% ipython --no-banner

In [1]: import numpy as np

In [2]: np.set_printoptions(precision=2, suppress=True, linewidth=160, floatmode="fixed")

In [3]: X = np.minimum.outer(np.arange(1, 8), np.arange(1, 8)) * -3

In [4]: X
Out[4]: 
array([[ -3,  -3,  -3,  -3,  -3,  -3,  -3],
       [ -3,  -6,  -6,  -6,  -6,  -6,  -6],
       [ -3,  -6,  -9,  -9,  -9,  -9,  -9],
       [ -3,  -6,  -9, -12, -12, -12, -12],
       [ -3,  -6,  -9, -12, -15, -15, -15],
       [ -3,  -6,  -9, -12, -15, -18, -18],
       [ -3,  -6,  -9, -12, -15, -18, -21]])

In [5]: r0 = np.array([-1, 5, -4, 4, -2, -1, -1])

In [6]: A2 = X + np.outer(r0, np.eye(7)[3])

In [7]: A2
Out[7]: 
array([[ -3.00,  -3.00,  -3.00,  -4.00,  -3.00,  -3.00,  -3.00],
       [ -3.00,  -6.00,  -6.00,  -1.00,  -6.00,  -6.00,  -6.00],
       [ -3.00,  -6.00,  -9.00, -13.00,  -9.00,  -9.00,  -9.00],
       [ -3.00,  -6.00,  -9.00,  -8.00, -12.00, -12.00, -12.00],
       [ -3.00,  -6.00,  -9.00, -14.00, -15.00, -15.00, -15.00],
       [ -3.00,  -6.00,  -9.00, -13.00, -15.00, -18.00, -18.00],
       [ -3.00,  -6.00,  -9.00, -13.00, -15.00, -18.00, -21.00]])

In [8]: np.linalg.matrix_rank(np.linalg.inv(A2) - np.linalg.inv(X), tol=1e-8)
Out[8]: np.int64(1)

In [9]: np.linalg.matrix_rank(A2 - X)
Out[9]: np.int64(1)

In [10]: w, vecs = np.linalg.eigh(X)

In [11]: x = np.array([3, 1, 2, 1, 0, 1, 2])

In [12]: vecs * np.abs(w) @ vecs.T
Out[12]: 
array([[ 3.00,  3.00,  3.00,  3.00,  3.00,  3.00,  3.00],
       [ 3.00,  6.00,  6.00,  6.00,  6.00,  6.00,  6.00],
       [ 3.00,  6.00,  9.00,  9.00,  9.00,  9.00,  9.00],
       [ 3.00,  6.00,  9.00, 12.00, 12.00, 12.00, 12.00],
       [ 3.00,  6.00,  9.00, 12.00, 15.00, 15.00, 15.00],
       [ 3.00,  6.00,  9.00, 12.00, 15.00, 18.00, 18.00],
       [ 3.00,  6.00,  9.00, 12.00, 15.00, 18.00, 21.00]])

In [13]: x = np.array([1, -3, -3, 2, -1, -2, 2])

In [14]: X @ np.ones(7)
Out[14]: array([-21.00, -39.00, -54.00, -66.00, -75.00, -81.00, -84.00])

In [15]: (X @ x).argmax()
Out[15]: np.int64(2)

In [16]: X @ np.eye(7)[3]
Out[16]: array([ -3.00,  -6.00,  -9.00, -12.00, -12.00, -12.00, -12.00])

In [17]: np.einsum("ij,j->i", X, x)
Out[17]: array([12, 27, 33, 30, 33, 33, 27])

In [18]: np.linalg.norm(X @ x) <= np.linalg.norm(X, 2) * np.linalg.norm(x) + 1e-9
Out[18]: np.True_

In [19]: X @ x
Out[19]: array([12, 27, 33, 30, 33, 33, 27])

In [20]: X * x
Out[20]: 
array([[ -3,   9,   9,  -6,   3,   6,  -6],
       [ -3,  18,  18, -12,   6,  12, -12],
       [ -3,  18,  27, -18,   9,  18, -18],
       [ -3,  18,  27, -24,  12,  24, -24],
       [ -3,  18,  27, -24,  15,  30, -30],
       [ -3,  18,  27, -24,  15,  36, -36],
       [ -3,  18,  27, -24,  15,  36, -42]])

In [21]: t3 = np.stack([X, -1 * X, X[::-1]])

In [22]: np.linalg.det(t3)
Out[22]: array([-2187.00,  2187.00,  2187.00])

In [23]: t3.shape
Out[23]: (3, 7, 7)

In [24]: X[:, 7]
---------------------------------------------------------------------------
IndexError                                Traceback (most recent call last)
Cell In[24], line 1
----> 1 X[:, 7]

IndexError: index 7 is out of bounds for axis 1 with size 7

In [25]: X.shape
Out[25]: (7, 7)

In [26]: X[7]
---------------------------------------------------------------------------
IndexError                                Traceback (most recent call last)
Cell In[26], line 1
----> 1 X[7]

IndexError: index 7 is out of bounds for axis 0 with size 7

In [27]: np.diff(X, axis=0)
Out[27]: 
array([[ 0, -3, -3, -3, -3, -3, -3],
       [ 0,  0, -3, -3, -3, -3, -3],
       [ 0,  0,  0, -3, -3, -3, -3],
       [ 0,  0,  0,  0, -3, -3, -3],
       [ 0,  0,  0,  0,  0, -3, -3],
       [ 0,  0,  0,  0,  0,  0, -3]])

In [28]: X.mean(axis=0)
Out[28]: array([ -3.00,  -5.57,  -7.71,  -9.43, -10.71, -11.57, -12.00])

In [29]: m1 = np.load("x.npy")

In [30]: m1
Out[30]: 
array([[-24.73,  -0.36,   2.99, -16.03],
       [-25.00,   0.55,   3.06, -21.07],
       [-24.65,   2.16,   4.28, -18.41],
       [-24.44,  -2.29,   2.41, -18.26],
       [-23.89,   1.64,   2.19, -17.38],
       [-25.01,  -2.33,   2.64, -16.66],
       [-23.86,  -2.02,   0.69, -19.51],
       [-24.04,  -0.20,   3.41, -17.35],
       [-24.65,   1.73,   2.94, -16.74],
       [-24.10,  -0.36,   2.50, -17.32],
       [-24.54,   0.16,   1.87, -19.50],
       [-24.02,   0.59,   3.49, -18.61],
       [-25.52,  -0.04,   3.73, -18.55],
       [-24.17,  -0.92,   2.58, -19.42],
       [-24.52,  -0.58,   1.63, -17.11],
       [-23.41,   1.53,   4.95, -17.52],
       [-24.76,  -0.57,   2.98, -18.50],
       [-23.58,  -1.82,   2.50, -18.16],
       [-23.68,  -0.02,   2.60, -20.16],
       [-23.16,  -1.73,   2.19, -17.39],
       [-24.66,  -0.75,   1.23, -17.96],
       [-24.35,  -1.61,   1.89, -19.21],
       [-24.92,  -0.97,   4.32, -17.16],
       [-23.39,   1.51,   3.12, -17.13],
       [-25.91,   0.13,   1.25, -17.09],
       [-24.14,   0.92,   3.75, -18.46],
       [-23.70,   0.90,   2.82, -18.52],
       [-22.90,  -0.26,   4.18, -19.49],
       [-24.17,   1.31,   3.97, -18.60],
       [-22.44,   0.16,   3.01, -19.11],
       [-25.34,   0.24,   4.57, -16.80],
       [-24.03,  -0.23,   3.19, -17.49],
       [-24.60,  -0.05,   2.50, -17.74],
       [-23.14,  -0.83,   2.33, -17.13],
       [-24.01,  -0.95,   2.30, -18.50],
       [-25.56,  -0.67,   3.59, -17.06],
       [-24.34,   0.04,   2.74, -19.06],
       [-25.27,   1.31,   3.56, -16.58],
       [-24.81,   0.27,   2.54, -18.24],
       [-24.39,  -0.90,   2.59, -18.66],
       [-23.41,  -0.29,   5.43, -19.65],
       [-22.91,  -1.19,   3.91, -17.96],
       [-24.10,  -2.10,   1.82, -17.88]])

In [31]: labels = m1[:, 3] > np.median(m1[:, 3])

In [32]: r0 = m1[labels].mean(axis=0) - m1[~labels].mean(axis=0)

In [33]: labels.astype(int)
Out[33]: array([1, 0, 0, 0, 1, 1, 0, 1, 1, 1, 0, 0, 0, 0, 1, 1, 0, 0, 0, 1, 1, 0, 1, 1, 1, 0, 0, 0, 0, 0, 1, 1, 1, 1, 0, 1, 0, 1, 0, 0, 0, 1, 1])

In [34]: r0
Out[34]: array([-0.22,  0.01, -0.08,  1.77])

In [35]: gram = np.cov(m1, rowvar=False)

In [36]: np.corrcoef(m1.T)
Out[36]: 
array([[ 1.00, -0.06,  0.09, -0.26],
       [-0.06,  1.00,  0.42,  0.05],
       [ 0.09,  0.42,  1.00,  0.02],
       [-0.26,  0.05,  0.02,  1.00]])

In [37]: np.polyfit(m1[:, 2], m1[:, 3], 1)
Out[37]: array([  0.02, -18.19])

In [38]: gram
Out[38]: 
array([[ 0.59, -0.06,  0.07, -0.22],
       [-0.06,  1.31,  0.49,  0.06],
       [ 0.07,  0.49,  1.01,  0.02],
       [-0.22,  0.06,  0.02,  1.17]])

In [39]: m1.std(axis=0)
Out[39]: array([0.76, 1.13, 0.99, 1.07])
